In [1]: import numpy as np

In [2]: np.set_printoptions(suppress=True, linewidth=120)

In [3]: data = np.load("run4.npy")

In [4]: data.round(1)
Out[4]: 
array([[-0.4,  3. , -0.1],
       [-2.9, -0.4,  0.4],
       [ 0.4,  0.1,  3. ]])

In [5]: hat = np.triu(np.array([[0, 1, 3], [0, 1, 1], [5, 5, 0]]), 1) + np.eye(3)

In [6]: Y = hat @ data @ np.linalg.inv(hat)

In [7]: np.linalg.matrix_rank(Y)
Out[7]: np.int64(3)

In [8]: np.round(np.poly(Y), 1)
Out[8]: array([  1. ,  -2.1,   6.4, -27. ])

In [9]: Y.round(1)
Out[9]: 
array([[-2.1,  5. , 10.6],
       [-2.5,  2.2,  8.7],
       [ 0.4, -0.3,  2. ]])

In [10]: round(np.linalg.det(Y), 1)
Out[10]: np.float64(27.0)

In [11]: np.round(np.trace(Y), 1), round(float(np.trace(data)), 1)
Out[11]: (np.float64(2.1), 2.1)

In [12]: x0 = np.array([1, 0, -1])

In [13]: target = data @ x0

In [14]: c, lr = np.zeros(3), 1 / np.linalg.norm(data, 2) ** 2

In [15]: for i in range(200):
    ...:     c -= lr * data.T @ (data @ c - target)
    ...:     if i % 50 == 0: print(i, round(np.linalg.norm(data @ c - target), 1))
    ...: 
0 0.0
50 0.0
100 0.0
150 0.0

In [16]: c.round(1) + 0
Out[16]: array([ 1.,  0., -1.])

In [17]: round(np.linalg.cond(data), 1)
Out[17]: np.float64(1.0)

In [18]: F = np.array([[3, 0, 0, 0], [0, 2, 0, 0], [3, 3, 1, 0], [1, 3, 2, 2]])

In [19]: Y = F ** -1
---------------------------------------------------------------------------
ValueError                                Traceback (most recent call last)
Cell In[19], line 1
----> 1 Y = F ** -1

ValueError: Integers to negative integer powers are not allowed.

In [20]: Y = np.linalg.inv(F)

In [21]: np.allclose(Y, F.T)
Out[21]: False

In [22]: np.round(np.linalg.det(F) * Y, 1)
Out[22]: 
array([[  4.,   0.,   0.,   0.],
       [  0.,   6.,   0.,   0.],
       [-12., -18.,  12.,   0.],
       [ 10.,   9., -12.,   6.]])

In [23]: round(np.linalg.cond(F), 1)
Out[23]: np.float64(15.7)

In [24]: f = np.array([1, 2, 2, -2])

In [25]: Y = F + np.outer(f, np.eye(4)[2])

In [26]: np.linalg.matrix_rank(Y - F)
Out[26]: np.int64(1)

In [27]: np.linalg.matrix_rank(np.linalg.inv(Y) - np.linalg.inv(F), tol=1e-8)
Out[27]: np.int64(1)

In [28]: hat = np.triu(np.array([[-2, -1, -3, 2], [-3, 1, 1, 3], [2, -2, -1, 1], [0, 1, -1, 1]]), 1) + np.eye(4)

In [29]: Y = hat @ F @ np.linalg.inv(hat)

In [30]: hat @ F - F @ hat
Out[30]: 
array([[ -7.,  -2.,  10.,  -2.],
       [  6.,  12.,   5.,   0.],
       [  1.,   6.,   8., -14.],
       [  0.,   1.,   0., -13.]])

In [31]: np.trace(Y), np.trace(F)
Out[31]: (np.float64(8.0), np.int64(8))

In [32]: x0 = np.array([3, -1, 1, 2])

In [33]: target = F @ x0

In [34]: target
Out[34]: array([ 9, -2,  7,  6])

In [35]: np.round(np.linalg.solve(F.T, F[2]), 1)
Out[35]: array([0., 0., 1., 0.])

In [36]: np.round(np.linalg.solve(F, target), 1)
Out[36]: array([ 3., -1.,  1.,  2.])

In [37]: np.round(np.linalg.solve(F, F[:, 2]), 1)
Out[37]: array([0., 0., 1., 0.])

In [38]: np.round(np.linalg.solve(F, 5 * target), 1)
Out[38]: array([15., -5.,  5., 10.])

In [39]: np.linalg.matrix_power(F - np.diag(np.diag(F)), 4)
Out[39]: 
array([[0, 0, 0, 0],
       [0, 0, 0, 0],
       [0, 0, 0, 0],
       [0, 0, 0, 0]])

In [40]: np.linalg.matrix_rank(F - F[0, 0] * np.eye(4))
Out[40]: np.int64(3)

In [41]: np.round(np.sort(np.linalg.eigvals(F)), 1)
Out[41]: array([1., 2., 2., 3.])

In [42]: X = np.load("dump.npy")

In [43]: X
Out[43]: 
array([[5., 4., 0., 0.],
       [4., 5., 0., 0.],
       [0., 0., 5., 4.],
       [0., 0., 4., 5.]])

In [44]: round(float(np.linalg.norm(data[0], 1)), 1), np.round(np.linalg.norm(data[0], np.inf), 1)
Out[44]: (3.4, np.float64(3.0))

In [45]: round(float(data[0] @ data[2]), 1)
Out[45]: -0.0

In [46]: np.round(np.linalg.norm(data, axis=1), 1)
Out[46]: array([3., 3., 3.])

In [47]: round(np.linalg.norm(data, "nuc"), 1)
Out[47]: np.float64(9.0)

In [48]: X @ X
Out[48]: 
array([[41., 40.,  0.,  0.],
       [40., 41.,  0.,  0.],
       [ 0.,  0., 41., 40.],
       [ 0.,  0., 40., 41.]])

In [49]: (X != 0).astype(int)
Out[49]: 
array([[1, 1, 0, 0],
       [1, 1, 0, 0],
       [0, 0, 1, 1],
       [0, 0, 1, 1]])

In [50]: rng = np.random.default_rng(72678)

In [51]: m1 = np.eye(5, dtype=int)[rng.permutation(5)]

In [52]: m1
Out[52]: 
array([[0, 1, 0, 0, 0],
       [1, 0, 0, 0, 0],
       [0, 0, 0, 0, 1],
       [0, 0, 0, 1, 0],
       [0, 0, 1, 0, 0]])

In [53]: np.all(np.linalg.eigvalsh(m1) > 0)
Out[53]: np.False_

In [54]: x0 = np.array([2, 0, 3, -1, -3])

In [55]: target = m1 @ x0

In [56]: target
Out[56]: array([ 0,  2, -3, -1,  3])

In [57]: np.round(np.linalg.solve(m1, m1[:, 4]), 1)
Out[57]: array([0., 0., 0., 0., 1.])

In [58]: np.round(np.linalg.solve(m1, 2 * target), 1)
Out[58]: array([ 4.,  0.,  6., -2., -6.])

In [59]: np.round(np.linalg.solve(m1, target), 1)
Out[59]: array([ 2.,  0.,  3., -1., -3.])

In [60]: np.round(np.linalg.solve(m1.T, m1[3]), 1)
Out[60]: array([0., 0., 0., 1., 0.])

In [61]: z = rng.permutation(5)

In [62]: z
Out[62]: array([4, 3, 2, 0, 1])

In [63]: Y = m1[z][:, z]

In [64]: round(float(np.linalg.det(Y)), 1), round(np.linalg.det(m1[z]), 1)
Out[64]: (1.0, np.float64(-1.0))

In [65]: np.trace(Y)
Out[65]: np.int64(1)

In [66]: Y
Out[66]: 
array([[0, 0, 1, 0, 0],
       [0, 1, 0, 0, 0],
       [1, 0, 0, 0, 0],
       [0, 0, 0, 0, 1],
       [0, 0, 0, 1, 0]])

In [67]: np.round(np.sort(np.abs(np.linalg.eigvals(Y))), 1)
Out[67]: array([1., 1., 1., 1., 1.])

In [68]: Y = np.linalg.inv(m1)

In [69]: round(float(np.linalg.slogdet(m1)[0]), 1)
Out[69]: 1.0

In [70]: np.allclose(Y, m1.T)
Out[70]: True

In [71]: M = np.load("sample13.npy")

In [72]: M
Out[72]: 
array([[ 3.5, -0.4],
       [ 3.7,  0.2],
       [ 4.4,  0.4],
       [ 0.1, -0.2],
       [ 4.4,  0. ]])

In [73]: O = m1.astype(float).copy()

In [74]: for j in range(5):
    ...:     O[:, j] -= O[:, :j] @ (O[:, :j].T @ O[:, j])
    ...:     O[:, j] /= np.linalg.norm(O[:, j])
    ...: 

In [75]: O
Out[75]: 
array([[0., 1., 0., 0., 0.],
       [1., 0., 0., 0., 0.],
       [0., 0., 0., 0., 1.],
       [0., 0., 0., 1., 0.],
       [0., 0., 1., 0., 0.]])

In [76]: Y = M / np.linalg.norm(M, axis=1)
---------------------------------------------------------------------------
ValueError                                Traceback (most recent call last)
Cell In[76], line 1
----> 1 Y = M / np.linalg.norm(M, axis=1)

ValueError: operands could not be broadcast together with shapes (5,2) (5,) 

In [77]: Y = M / np.linalg.norm(M, axis=1, keepdims=True)

In [78]: gram = Y @ Y.T

In [79]: np.round(np.linalg.norm(Y, axis=1), 1)
Out[79]: array([1., 1., 1., 1., 1.])

In [80]: (gram - 2 * np.eye(5)).round(6).argmax(axis=1)
Out[80]: array([4, 2, 1, 0, 1])

In [81]: gram[2].round(1)
Out[81]: array([1. , 1. , 1. , 0.4, 1. ])

In [82]: E = np.load("case4.npy")

In [83]: E
Out[83]: 
array([[ 0,  3,  0],
       [ 0,  0,  0],
       [-2,  5, -3],
       [ 0,  0,  0],
       [-2,  0,  0]])

In [84]: O, vecs = np.linalg.qr(E[:, :1])[0], np.linalg.qr(E[:, 1:])[0]

In [85]: sig = np.linalg.svd(O.T @ vecs, compute_uv=False)

In [86]: sig.round(1)
Out[86]: array([0.7])

In [87]: th = np.radians(135)

In [88]: R = np.eye(3)

In [89]: R[0, 0] = R[1, 1] = np.cos(th)

In [90]: R[0, 1], R[1, 0] = -np.sin(th), np.sin(th)

In [91]: R.round(1)
Out[91]: 
array([[-0.7, -0.7,  0. ],
       [ 0.7, -0.7,  0. ],
       [ 0. ,  0. ,  1. ]])

In [92]: Y = data @ R.T

In [93]: np.round(np.abs(Y - data).max(axis=0), 1)
Out[93]: array([5.3, 5.4, 0. ])

In [94]: Y.round(1)
Out[94]: 
array([[-1.8, -2.4, -0.1],
       [ 2.4, -1.8,  0.4],
       [-0.4,  0.2,  3. ]])
